$ ipython --no-banner

In [1]: import numpy as np

In [2]: np.set_printoptions(precision=3, suppress=True, linewidth=200)

In [3]: arr = np.load("arr.npy")

In [4]: print(arr)
[[0 1 0 0 0 0]
 [0 0 0 0 1 0]
 [0 0 1 0 0 0]
 [1 0 0 0 0 0]
 [0 0 0 0 0 1]
 [0 0 0 1 0 0]]

In [5]: u, v = arr[1], arr[3]

In [6]: print(u @ v)
0

In [7]: print(u @ u)
1

In [8]: pr = (u @ v) / (u @ u) * u

In [9]: print(np.outer(u, v))
[[0 0 0 0 0 0]
 [0 0 0 0 0 0]
 [0 0 0 0 0 0]
 [0 0 0 0 0 0]
 [1 0 0 0 0 0]
 [0 0 0 0 0 0]]

In [10]: print((v - pr) @ u)
0.0

In [11]: data = np.array([[3, 4, 1, 0], [0, 4, 2, 3], [0, 0, 2, 4], [5, 4, 0, 5]])

In [12]: data[3] = data[0]

In [13]: print(data)
[[3 4 1 0]
 [0 4 2 3]
 [0 0 2 4]
 [3 4 1 0]]

In [14]: Uu, sig, Vh = np.linalg.svd(data)

In [15]: print(np.argmax(sig[:-1] / (sig[1:] + 1e-6)) + 1)
3

In [16]: B = Uu[:, :3] @ np.diag(sig[:3]) @ Vh[:3]

In [17]: print(B.round(3) + 0)
[[3. 4. 1. 0.]
 [0. 4. 2. 3.]
 [0. 0. 2. 4.]
 [3. 4. 1. 0.]]

In [18]: print(round(np.abs(data - B).max(), 3))
0.0

In [19]: print(np.linalg.matrix_rank(B))
3

In [20]: cov = data.T @ data

In [21]: print((data @ data.T).shape)
(4, 4)

In [22]: print(np.diag(cov))
[18 48 10 25]

In [23]: print(np.round(np.linalg.svd(data, compute_uv=False) ** 2, 3) + 0)
[70.951 26.929  3.119  0.   ]

In [24]: print(cov)
[[18 24  6  0]
 [24 48 16 12]
 [ 6 16 10 14]
 [ 0 12 14 25]]

In [25]: print(np.linalg.matrix_rank(cov))
3

In [26]: print(np.trace(cov), (data ** 2).sum())
101 101

In [27]: hat = np.triu(np.array([[2, 2, 2, 0], [1, -1, -1, -1], [1, -2, -2, 0], [-2, 0, 2, 0]]), 1) + np.eye(4)

In [28]: B = hat @ data @ np.linalg.inv(hat)

In [29]: print(B)
[[ 3.  6.  9. 20.]
 [-3.  6. 11.  5.]
 [ 0.  0.  2.  4.]
 [ 3. -2. -7. -2.]]

In [30]: print(np.trace(B), np.trace(data))
9.0 9

In [31]: print(np.round(np.poly(B), 3) + 0)
[  1.  -9.  10. -16.   0.]

In [32]: print(hat @ data - data @ hat)
[[ 0.  2.  6. 18.]
 [-3. -4.  1.  0.]
 [ 0.  0.  0.  0.]
 [ 0. -6. -2.  4.]]

In [33]: print(round(float(np.linalg.det(2 * data)), 3), np.round(np.linalg.det(data), 3))
0.0 0.0

In [34]: print(round(np.linalg.det(data.T), 3))
0.0

In [35]: print(np.round(np.linalg.eigvals(data), 3) + 0)
[8. +0.j    0.5+1.323j 0.5-1.323j 0. +0.j   ]

In [36]: print(round(np.linalg.det(data[::-1]), 3))
0.0

In [37]: print(np.round(np.poly(data), 3) + 0)
[  1.  -9.  10. -16.   0.]

In [38]: rng = np.random.default_rng(610869)

In [39]: lab = rng.permutation(4)

In [40]: print(lab)
[3 0 2 1]

In [41]: B = data[lab][:, lab]

In [42]: print(np.diag(B))
[0 3 2 4]

In [43]: print(B)
[[0 3 1 4]
 [0 3 1 4]
 [4 0 2 0]
 [3 0 2 4]]

In [44]: print(np.trace(B))
9
